$ python3 -q
>>> import numpy as np
>>> from numpy import linalg as LA
>>> np.set_printoptions(precision=2, suppress=True, linewidth=200)
>>> def tidy(a):
...     return np.round(a, 2) + 0
... 
>>> E = np.load("dump.npy")
>>> E
array([[-2.99, -0.01,  7.  , -6.05,  4.96, -0.09,  6.05, -3.91,  6.12],
       [-2.92,  0.08,  7.09, -5.85,  4.94,  0.02,  6.06, -4.06,  5.89],
       [-3.03, -0.07,  6.81, -6.05,  5.01,  0.01,  6.08, -4.03,  6.  ],
       [-2.98,  0.02,  6.88, -5.88,  4.99, -0.09,  6.03, -4.27,  6.14],
       [-3.15, -0.04,  7.12, -6.01,  4.97, -0.01,  5.98, -3.97,  5.82],
       [-2.97, -0.08,  7.16, -6.05,  5.01,  0.  ,  5.99, -3.96,  5.98],
       [-2.92, -0.14,  6.95, -5.94,  4.75, -0.03,  5.88, -3.97,  5.85],
       [-2.9 , -0.07,  6.93, -6.02,  4.96,  0.1 ,  6.17, -4.17,  6.04],
       [-3.02, -0.04,  7.07, -5.99,  4.89, -0.1 ,  6.  , -3.96,  5.91],
       [-3.07, -0.13,  7.11, -6.11,  5.05, -0.1 ,  5.94, -4.21,  6.11],
       [-3.  , -0.06,  6.93, -5.84,  5.01, -0.14,  6.04, -4.13,  5.99],
       [ 3.1 , -9.03, -5.9 ,  1.15, -4.15,  6.01,  5.87, -4.09,  2.95],
       [ 3.17, -9.08, -5.99,  0.81, -4.04,  5.85,  5.78, -3.95,  2.84],
       [ 3.  , -9.08, -5.87,  1.  , -4.08,  5.84,  6.11, -4.16,  3.01],
       [ 3.02, -9.11, -6.09,  0.97, -4.14,  5.94,  5.93, -4.04,  2.91],
       [ 2.77, -9.1 , -6.01,  1.13, -4.23,  6.03,  5.99, -3.91,  3.08],
       [ 2.96, -9.08, -6.09,  0.97, -4.14,  6.05,  6.  , -3.96,  3.17],
       [ 2.97, -8.77, -5.92,  1.06, -3.86,  6.1 ,  6.14, -4.26,  3.05],
       [ 2.88, -9.  , -6.03,  1.06, -4.04,  6.06,  6.06, -4.16,  3.  ],
       [ 3.04, -9.05, -6.06,  0.9 , -3.8 ,  5.89,  6.17, -3.87,  3.1 ],
       [ 3.1 , -9.11, -5.94,  0.94, -4.14,  5.95,  6.14, -4.22,  3.  ],
       [ 2.98, -9.05, -5.95,  1.01, -3.98,  5.92,  5.89, -4.06,  3.07],
       [-6.84,  7.92,  2.91, -0.07,  8.01, -1.92,  0.07, -1.89, -3.79],
       [-6.99,  8.  ,  3.08, -0.11,  7.97, -2.05,  0.22, -1.87, -4.09],
       [-7.12,  7.94,  2.99,  0.13,  7.94, -1.94,  0.03, -2.17, -3.86],
       [-7.09,  7.91,  3.06, -0.02,  8.01, -2.05, -0.08, -2.09, -3.83],
       [-7.15,  7.91,  2.91,  0.07,  7.97, -2.16, -0.06, -2.  , -4.09],
       [-7.01,  7.92,  2.83,  0.02,  7.93, -1.89,  0.07, -2.04, -3.95],
       [-7.22,  8.  ,  3.04,  0.04,  8.19, -1.93, -0.06, -1.97, -4.17],
       [-6.85,  8.01,  2.9 ,  0.01,  8.01, -2.02,  0.1 , -2.29, -4.15],
       [-7.  ,  8.14,  3.03,  0.08,  8.08, -2.03,  0.08, -2.06, -3.8 ],
       [-6.98,  7.93,  2.91, -0.11,  7.98, -1.97,  0.08, -1.97, -3.89],
       [-6.94,  8.  ,  3.05,  0.06,  8.15, -2.  ,  0.12, -1.92, -3.99]])
>>> LA.matrix_rank(E, rtol=0.1)
np.int64(3)
>>> tidy(LA.norm(E, 2) / LA.norm(E))
np.float64(0.78)
>>> d = LA.norm(E[:, None] - E[None], axis=-1)
>>> d[7].round(6).argsort(kind="stable")[:4]
array([ 7,  2,  3, 10])
>>> np.unravel_index(d.round(6).argmax(), d.shape)
(np.int64(16), np.int64(28))
>>> W0 = np.loadtxt("sample9.csv", delimiter=",")
>>> W0
array([[ 0.,  0.,  0.,  8.,  0.,  2.,  2.,  0.,  1.],
       [ 0.,  0.,  0., 14.,  0.,  4.,  2.,  0.,  0.],
       [ 8.,  4.,  5.,  0., 14.,  0.,  2.,  9.,  7.],
       [ 0.,  0.,  0., 17.,  0.,  5.,  2.,  0.,  0.],
       [ 6.,  3.,  4.,  0., 11.,  0.,  2.,  7.,  6.],
       [10.,  5.,  6.,  0., 17.,  0.,  2., 11.,  8.],
       [ 0.,  0.,  0., 14.,  0.,  4.,  2.,  0.,  0.],
       [ 2.,  1.,  2.,  0.,  5.,  0.,  2.,  3.,  4.],
       [10.,  5.,  6.,  0., 17.,  0.,  2., 11.,  8.],
       [ 0.,  0.,  1.,  2.,  2.,  0.,  2.,  1.,  3.],
       [ 4.,  2.,  3.,  0.,  8.,  0.,  2.,  5.,  5.],
       [10.,  5.,  6.,  0., 17.,  0.,  2., 11.,  8.],
       [ 0.,  0.,  0., 11.,  0.,  3.,  2.,  0.,  0.],
       [ 0.,  0.,  0.,  8.,  0.,  2.,  2.,  0.,  1.],
       [10.,  5.,  6.,  0., 17.,  0.,  2., 11.,  8.],
       [ 0.,  0.,  0., 14.,  0.,  4.,  2.,  0.,  0.],
       [ 0.,  0.,  0., 14.,  0.,  4.,  2.,  0.,  0.],
       [ 8.,  4.,  5.,  0., 14.,  0.,  2.,  9.,  7.],
       [ 0.,  0.,  1.,  2.,  2.,  0.,  2.,  1.,  3.],
       [ 0.,  0.,  0.,  5.,  0.,  1.,  2.,  0.,  2.],
       [ 4.,  2.,  3.,  0.,  8.,  0.,  2.,  5.,  5.],
       [10.,  5.,  6.,  0., 17.,  0.,  2., 11.,  8.],
       [ 0.,  0.,  0., 14.,  0.,  4.,  2.,  0.,  0.],
       [ 0.,  0.,  0., 11.,  0.,  3.,  2.,  0.,  0.],
       [ 0.,  0.,  0., 11.,  0.,  3.,  2.,  0.,  0.],
       [10.,  5.,  6.,  0., 17.,  0.,  2., 11.,  8.],
       [10.,  5.,  6.,  0., 17.,  0.,  2., 11.,  8.],
       [ 8.,  4.,  5.,  0., 14.,  0.,  2.,  9.,  7.],
       [10.,  5.,  6.,  0., 17.,  0.,  2., 11.,  8.],
       [ 8.,  4.,  5.,  0., 14.,  0.,  2.,  9.,  7.],
       [ 0.,  0.,  0.,  8.,  0.,  2.,  2.,  0.,  1.],
       [ 0.,  0.,  0., 11.,  0.,  3.,  2.,  0.,  0.],
       [ 0.,  0.,  1.,  2.,  2.,  0.,  2.,  1.,  3.],
       [ 4.,  2.,  3.,  0.,  8.,  0.,  2.,  5.,  5.],
       [ 4.,  2.,  3.,  0.,  8.,  0.,  2.,  5.,  5.],
       [ 8.,  4.,  5.,  0., 14.,  0.,  2.,  9.,  7.],
       [ 0.,  0.,  0.,  8.,  0.,  2.,  2.,  0.,  1.],
       [ 0.,  0.,  0., 14.,  0.,  4.,  2.,  0.,  0.],
       [ 0.,  0.,  0., 17.,  0.,  5.,  2.,  0.,  0.],
       [ 0.,  0.,  0.,  5.,  0.,  1.,  2.,  0.,  2.],
       [ 0.,  0.,  1.,  2.,  2.,  0.,  2.,  1.,  3.]])
>>> u, r1 = W0[25], W0[1]
>>> u @ u
np.float64(639.0)
>>> u @ r1
np.float64(4.0)
>>> pr = (u @ r1) / (u @ u) * u
>>> LA.matrix_rank(np.outer(u, r1))
np.int64(1)
>>> tidy(LA.norm(u + r1) ** 2 + LA.norm(u - r1) ** 2)
np.float64(1710.0)
